% ipython --no-banner

In [1]: import numpy as np

In [2]: import numpy.linalg as la

In [3]: np.set_printoptions(precision=4, suppress=True, linewidth=100, sign=" ")

In [4]: def rd(a):
   ...:     return np.round(a, 4) + 0
   ...: 

In [5]: out = np.array([[8, 6, 8, 6], [9, 6, 3, 4], [6, 5, 4, 8], [9, 6, 7, 0]])

In [6]: out[-1] = out[0]

In [7]: J = out + 0.1 * np.eye(4)

In [8]: J
Out[8]: 
array([[ 8.1,  6. ,  8. ,  6. ],
       [ 9. ,  6.1,  3. ,  4. ],
       [ 6. ,  5. ,  4.1,  8. ],
       [ 8. ,  6. ,  8. ,  6.1]])

In [9]: left, sv, Vh = la.svd(J)

In [10]: rd(sv)
Out[10]: array([ 25.7015,   3.9498,   3.4166,   0.0259])

In [11]: out = left[:, :3] @ np.diag(sv[:3]) @ Vh[:3]

In [12]: la.matrix_rank(J, rtol=0.05)
Out[12]: np.int64(3)

In [13]: rd(np.abs(J - out).max())
Out[13]: np.float64(0.0156)

In [14]: vec = np.array([0, 0, 2, 2])

In [15]: rhs = J @ vec

In [16]: rhs
Out[16]: array([ 28. ,  14. ,  24.2,  28.2])

In [17]: rd(la.solve(J.T, J[0]))
Out[17]: array([ 1.,  0.,  0.,  0.])

In [18]: u = np.array([-2, -2, 2, 1])

In [19]: out = J + np.outer(u, np.eye(4)[0])

In [20]: rd(la.det(out) / la.det(J)), rd(1 + la.solve(J, u)[0])
Out[20]: (np.float64(-39.3942), np.float64(-39.3942))

In [21]: left, sv, Vh = la.svd(J, full_matrices=False)

In [22]: rd(Vh @ Vh.T)
Out[22]: 
array([[ 1.,  0.,  0.,  0.],
       [ 0.,  1.,  0.,  0.],
       [ 0.,  0.,  1.,  0.],
       [ 0.,  0.,  0.,  1.]])

In [23]: (sv > 1e-8).sum()
Out[23]: np.int64(4)

In [24]: np.abs(left[:, 0]).round(6).argmax()
Out[24]: np.int64(0)

In [25]: vec = np.array([0, 0, 1, 3])

In [26]: rd((J * vec).sum(axis=1))
Out[26]: array([ 26. ,  15. ,  28.1,  26.3])

In [27]: np.sign((J @ vec).round(6))
Out[27]: array([ 1.,  1.,  1.,  1.])

In [28]: J @ np.ones(4)
Out[28]: array([ 28.1,  22.1,  23.1,  28.1])

In [29]: rd(J @ (2 * vec))
Out[29]: array([ 52. ,  30. ,  56.2,  52.6])

In [30]: m1 = np.array([[-9, -5, 2], [4, 2, 4], [-2, -8, -5]])

In [31]: m1
Out[31]: 
array([[-9, -5,  2],
       [ 4,  2,  4],
       [-2, -8, -5]])

In [32]: proj = np.triu(np.array([[3, 0, -3], [2, 0, 1], [-2, -2, 0]]), 1) + np.eye(3)

In [33]: out = proj @ m1 @ la.inv(proj)

In [34]: out
Out[34]: 
array([[ -3.,  19., -11.],
       [  2.,  -6.,  11.],
       [ -2.,  -8.,  -3.]])

In [35]: la.matrix_rank(out)
Out[35]: np.int64(3)

In [36]: rng = np.random.default_rng(22907)

In [37]: z = rng.permutation(3)

In [38]: z
Out[38]: array([ 0,  1,  2])

In [39]: out = m1[z][:, z]

In [40]: np.allclose(out, m1)
Out[40]: True

In [41]: z = rng.permutation(3)

In [42]: out = m1[:, z] * rng.choice([-1, 1], 3)

In [43]: out
Out[43]: 
array([[ 2, -9, -5],
       [ 4,  4,  2],
       [-5, -2, -8]])

In [44]: left, _, Vh = la.svd(m1.T @ out)

In [45]: rd(la.lstsq(m1, out)[0])
Out[45]: 
array([[ 0.,  1.,  0.],
       [ 0.,  0.,  1.],
       [ 1.,  0.,  0.]])

In [46]: z
Out[46]: array([ 2,  0,  1])

In [47]: t = np.radians(60)

In [48]: R = np.eye(3)

In [49]: R[2, 2] = R[0, 0] = np.cos(t)

In [50]: R[2, 0], R[0, 2] = -np.sin(t), np.sin(t)

In [51]: rd(R)
Out[51]: 
array([[ 0.5  ,  0.   ,  0.866],
       [ 0.   ,  1.   ,  0.   ],
       [-0.866,  0.   ,  0.5  ]])

In [52]: out = m1 @ R.T

In [53]: rd(out)
Out[53]: 
array([[-2.7679, -5.    ,  8.7942],
       [ 5.4641,  2.    , -1.4641],
       [-5.3301, -8.    , -0.7679]])

In [54]: np.allclose(m1 @ m1.T, out @ out.T)
Out[54]: True

In [55]: rd(np.abs(out - m1).max(axis=0))
Out[55]: array([ 6.2321,  0.    ,  6.7942])

In [56]: rd(np.abs(la.eigvals(J)).max())
Out[56]: np.float64(25.5768)

In [57]: rd(la.det(J))
Out[57]: np.float64(-8.9859)

In [58]: M = np.array([[-1.0, 1.0, 1.0, 1.0],
    ...:     [1.0, -1.0, 1.0, 1.0],
    ...:     [1.0, 1.0, -1.0, 1.0],
    ...:     [1.0, 1.0, 1.0, -1.0]])

In [59]: proj = np.triu(np.array([[-2, 2, 1, -2], [1, -2, 2, 1], [-2, -2, -1, 0], [-1, 2, 1, -2]]), 1) + np.eye(4)

In [60]: out = proj @ J @ la.inv(proj)

In [61]: rd(la.det(out))
Out[61]: np.float64(-8.9859)

In [62]: out = la.inv(M)

In [63]: (np.abs(out) > 1e-9).astype(int)
Out[63]: 
array([[ 1,  1,  1,  1],
       [ 1,  1,  1,  1],
       [ 1,  1,  1,  1],
       [ 1,  1,  1,  1]])

In [64]: M @ out
Out[64]: 
array([[ 1.,  0.,  0.,  0.],
       [ 0.,  1.,  0.,  0.],
       [ 0.,  0.,  1.,  0.],
       [ 0.,  0.,  0.,  1.]])

In [65]: rd(la.slogdet(M)[0])
Out[65]: np.float64(-1.0)

In [66]: out = np.array([[-1, -2], [1, 0]])

In [67]: F = np.tile(out, (2, 2))

In [68]: F
Out[68]: 
array([[-1, -2, -1, -2],
       [ 1,  0,  1,  0],
       [-1, -2, -1, -2],
       [ 1,  0,  1,  0]])

In [69]: left, sv, Vh = la.svd(F)

In [70]: vecs = Vh[:(sv > 1e-8).sum()]

In [71]: vec = F[1] + 3 * F[0] + rng.integers(2) * np.eye(4)[1]

In [72]: vec
Out[72]: array([-2., -5., -2., -6.])

In [73]: rd(vecs.T @ vecs)
Out[73]: 
array([[ 0.5,  0. ,  0.5,  0. ],
       [ 0. ,  0.5,  0. ,  0.5],
       [ 0.5,  0. ,  0.5,  0. ],
       [ 0. ,  0.5,  0. ,  0.5]])

In [74]: rd(la.norm(vec - vecs.T @ vecs @ vec))
Out[74]: np.float64(0.7071)

In [75]: left, sv, Vh = la.svd(F)

In [76]: np.argmax(sv[:-1] / (sv[1:] + 1e-6)) + 1
Out[76]: np.int64(2)

In [77]: out = left[:, :2] @ np.diag(sv[:2]) @ Vh[:2]

In [78]: rd(la.norm(F - out) / la.norm(F))
Out[78]: np.float64(0.0)

In [79]: rd(np.abs(F - out).max())
Out[79]: np.float64(0.0)

In [80]: la.matrix_rank(F, rtol=0.05)
Out[80]: np.int64(2)

In [81]: rd(out)
Out[81]: 
array([[-1., -2., -1., -2.],
       [ 1.,  0.,  1.,  0.],
       [-1., -2., -1., -2.],
       [ 1.,  0.,  1.,  0.]])
